% python3 -q
>>> import numpy as np
>>> np.set_printoptions(precision=2, suppress=True, linewidth=160)
>>> def rnd(a):
...     return np.round(a, 2) + 0
... 
>>> J = np.load("m.npy")
>>> J
array([[1, 0, 0, 0, 0],
       [0, 0, 0, 1, 0],
       [0, 0, 0, 0, 1],
       [0, 0, 1, 0, 0],
       [0, 1, 0, 0, 0]])
>>> # 2 blocks once reordered
>>> vec = np.array([2, 3, -3, -2, -2])
>>> np.einsum("ij,j->i", J, vec)
array([ 2, -2, -2, -3,  3])
>>> np.sign((J @ vec).round(6))
array([ 1, -1, -1, -1,  1])
>>> J @ (2 * vec)
array([ 4, -4, -4, -6,  6])
>>> u = np.array([0, 2])
>>> np.polyval(u, J[1])
array([2, 2, 2, 2, 2])
>>> np.cross(J[1, :3], J[0, :3])
array([0, 0, 0])
>>> np.array([np.convolve(row, u, "same") for row in J])
array([[0, 2, 0, 0, 0],
       [0, 0, 0, 0, 2],
       [0, 0, 0, 0, 0],
       [0, 0, 0, 2, 0],
       [0, 0, 2, 0, 0]])
>>> np.correlate(J[1], J[0], "full")
array([0, 0, 0, 0, 0, 0, 0, 1, 0])
>>> hat = np.triu(np.array([[0, 7, 6, 3, 9],
...     [2, 8, 9, 5, 1],
...     [8, 9, 6, 4, 1],
...     [8, 9, 8, 0, 3],
...     [0, 3, 4, 5, 6]]), 1) + np.eye(5)
>>> Y = hat @ J @ np.linalg.inv(hat)
>>> rnd(np.poly(Y))
array([ 1., -1.,  0.,  0., -1.,  1.])
>>> Y = np.array([[3, 0], [-3, 0]])
>>> Z = np.kron(Y, J)
>>> rnd(np.linalg.norm(Z, 2)), rnd(np.linalg.norm(Y, 2) * np.linalg.norm(J, 2))
(np.float64(4.24), np.float64(4.24))
>>> Y = J[0, 0] * J[1:] - np.outer(J[1:, 0], J[0])
>>> Y
array([[0, 0, 0, 1, 0],
       [0, 0, 0, 0, 1],
       [0, 0, 1, 0, 0],
       [0, 1, 0, 0, 0]])
>>> np.flatnonzero(~Y.round(6).any(axis=1))
array([], dtype=int64)
>>> np.linalg.matrix_rank(Y), np.linalg.matrix_rank(J)
(np.int64(4), np.int64(5))
>>> W0 = np.maximum(np.array([[-3, 2],
...     [3, 3],
...     [-2, -2],
...     [1, 3],
...     [-2, -3],
...     [2, 1],
...     [-2, 0],
...     [0, -2],
...     [-1, -2],
...     [0, -3],
...     [2, -3]]) @ np.array([[-1, -8, -7], [5, 6, 6]]) + np.array([1, 2, 1]), 0)
>>> W0
array([[14, 38, 34],
       [13,  0,  0],
       [ 0,  6,  3],
       [15, 12, 12],
       [ 0,  0,  0],
       [ 4,  0,  0],
       [ 3, 18, 15],
       [ 0,  0,  0],
       [ 0,  0,  0],
       [ 0,  0,  0],
       [ 0,  0,  0]])
>>> G = np.cov(W0, rowvar=False)
>>> rnd(W0.std(axis=0))
array([ 6.01, 11.48, 10.28])
>>> np.argsort(-W0.std(axis=0).round(6), kind="stable")
array([1, 2, 0])
>>> np.argwhere(np.triu(np.abs(np.corrcoef(W0.T)) > 0.8, 1))
array([[1, 2]])
>>> rnd(np.corrcoef(W0.T))
array([[1.  , 0.58, 0.61],
       [0.58, 1.  , 1.  ],
       [0.61, 1.  , 1.  ]])
>>> rnd(np.polyfit(W0[:, 0], W0[:, 1], 1))
array([1.1 , 1.83])
